In [1]: import numpy as np

In [2]: from numpy import linalg as LA

In [3]: np.set_printoptions(precision=2, suppress=True, linewidth=140)

In [4]: rd = lambda a: np.round(a, 2) + 0

In [5]: data = np.load("case15.npy")

In [6]: data
Out[6]: 
array([[  0,  -9,  -4,  -3,  13,  -6],
       [ -9,  18,  -2, -12,  -2,   4],
       [ -4,  -2,  18,   1,   4,   0],
       [ -3, -12,   1,  14,  -4,  -3],
       [ 13,  -2,   4,  -4,  -6,   9],
       [ -6,   4,   0,  -3,   9,   8]])

In [7]: vec = np.array([3, 2, 1, 0, 3, 0])

In [8]: data @ vec
Out[8]: array([ 17,   1,  14, -44,  21,  17])

In [9]: data * vec
Out[9]: 
array([[  0, -18,  -4,   0,  39,   0],
       [-27,  36,  -2,   0,  -6,   0],
       [-12,  -4,  18,   0,  12,   0],
       [ -9, -24,   1,   0, -12,   0],
       [ 39,  -4,   4,   0, -18,   0],
       [-18,   8,   0,   0,  27,   0]])

In [10]: data @ np.ones(6)
Out[10]: array([-9., -3., 17., -7., 14., 12.])

In [11]: (data * vec).sum(axis=1)
Out[11]: array([ 17,   1,  14, -44,  21,  17])

In [12]: LA.norm(data @ vec) <= LA.norm(data, 2) * LA.norm(vec) + 1e-9
Out[12]: np.True_

In [13]: data @ np.eye(6)[0]
Out[13]: array([ 0., -9., -4., -3., 13., -6.])

In [14]: ev, evecs = LA.eigh(data)

In [15]: vec = np.array([-4, -3, 3, 5, 4, -3])

In [16]: np.abs(data).sum(axis=1).max(), rd(np.abs(ev).max())
Out[16]: (np.int64(47), np.float64(30.85))

In [17]: vec @ data @ vec
Out[17]: np.int64(446)

In [18]: F = np.load("run6.npy")

In [19]: rd(F)
Out[19]: 
array([[-0.41,  0.53,  0.67,  0.31,  0.  ],
       [-0.5 , -0.71,  0.35, -0.2 , -0.29],
       [-0.74,  0.23, -0.63, -0.04, -0.02],
       [ 0.  ,  0.33,  0.17, -0.93,  0.04],
       [-0.17, -0.23,  0.09, -0.02,  0.96]])

In [20]: out = F / LA.norm(F, axis=1, keepdims=True)

In [21]: C2 = out @ out.T

In [22]: rd(C2[2])
Out[22]: array([0., 0., 1., 0., 0.])

In [23]: np.argwhere(np.triu(np.abs(C2) > 0.95, 1))
Out[23]: array([], shape=(0, 2), dtype=int64)

In [24]: (C2 - 2 * np.eye(5)).round(6).argmax(axis=1)
Out[24]: array([1, 0, 0, 0, 0])

In [25]: u = np.array([4, 0, 9, 7, 4])

In [26]: out = F + np.outer(u, np.eye(5)[2])

In [27]: rd(out)
Out[27]: 
array([[-0.41,  0.53,  4.67,  0.31,  0.  ],
       [-0.5 , -0.71,  0.35, -0.2 , -0.29],
       [-0.74,  0.23,  8.37, -0.04, -0.02],
       [ 0.  ,  0.33,  7.17, -0.93,  0.04],
       [-0.17, -0.23,  4.09, -0.02,  0.96]])

In [28]: LA.matrix_rank(out - F)
Out[28]: np.int64(1)

In [29]: W0 = np.array([[6.28, 1.62, -6.07],
    ...:     [0.18, -0.02, 0.23],
    ...:     [-3.14, -7.12, -0.21],
    ...:     [-2.86, 0.77, 3.78],
    ...:     [5.59, 4.18, -4.39],
    ...:     [5.8, 7.83, -2.97]])

In [30]: W0
Out[30]: 
array([[ 6.28,  1.62, -6.07],
       [ 0.18, -0.02,  0.23],
       [-3.14, -7.12, -0.21],
       [-2.86,  0.77,  3.78],
       [ 5.59,  4.18, -4.39],
       [ 5.8 ,  7.83, -2.97]])

In [31]: Q, Rm = LA.qr(W0)

In [32]: rd(np.abs(np.diag(Rm)))
Out[32]: array([11.06,  7.24,  0.66])

In [33]: rd(np.trace(Q @ Q.T))
Out[33]: np.float64(3.0)

In [34]: rd(abs(Rm[0, 0])), rd(LA.norm(W0[:, 0]))
Out[34]: (np.float64(11.06), np.float64(11.06))

In [35]: blk = np.stack([W0, -2 * W0, W0[::-1]])

In [36]: blk.shape
Out[36]: (3, 6, 3)

In [37]: rd(LA.norm(blk, axis=(1, 2)))
Out[37]: array([18.29, 36.57, 18.29])

In [38]: LA.matrix_rank(blk)
Out[38]: array([3, 3, 3])

In [39]: C2 = W0.T @ W0

In [40]: rd(np.trace(C2)), rd((W0 ** 2).sum())
Out[40]: (np.float64(334.41), np.float64(334.41))

In [41]: feats = np.load("m.npy")

In [42]: feats
Out[42]: 
array([[6., 1., 1.],
       [1., 6., 1.],
       [1., 1., 6.]])

In [43]: # symmetric

In [44]: np.allclose(feats @ feats.T, feats.T @ feats)
Out[44]: True

In [45]: np.allclose(feats, feats.T)
Out[45]: True

In [46]: np.trace(feats)
Out[46]: np.float64(18.0)

In [47]: rd(np.abs(LA.eigvals(feats)).max())
Out[47]: np.float64(8.0)

In [48]: rd(LA.matrix_power(feats, 2))
Out[48]: 
array([[38., 13., 13.],
       [13., 38., 13.],
       [13., 13., 38.]])

In [49]: ev, evecs = LA.eigh(feats)

In [50]: vec = np.array([-4, 1, 4])

In [51]: rd(vec @ feats @ vec / (vec @ vec)), rd(ev[0]), rd(ev[-1])
Out[51]: (np.float64(5.03), np.float64(5.0), np.float64(8.0))

In [52]: rd(evecs * np.maximum(ev, 0) @ evecs.T)
Out[52]: 
array([[6., 1., 1.],
       [1., 6., 1.],
       [1., 1., 6.]])

In [53]: rd(evecs * np.abs(ev) @ evecs.T)
Out[53]: 
array([[6., 1., 1.],
       [1., 6., 1.],
       [1., 1., 6.]])
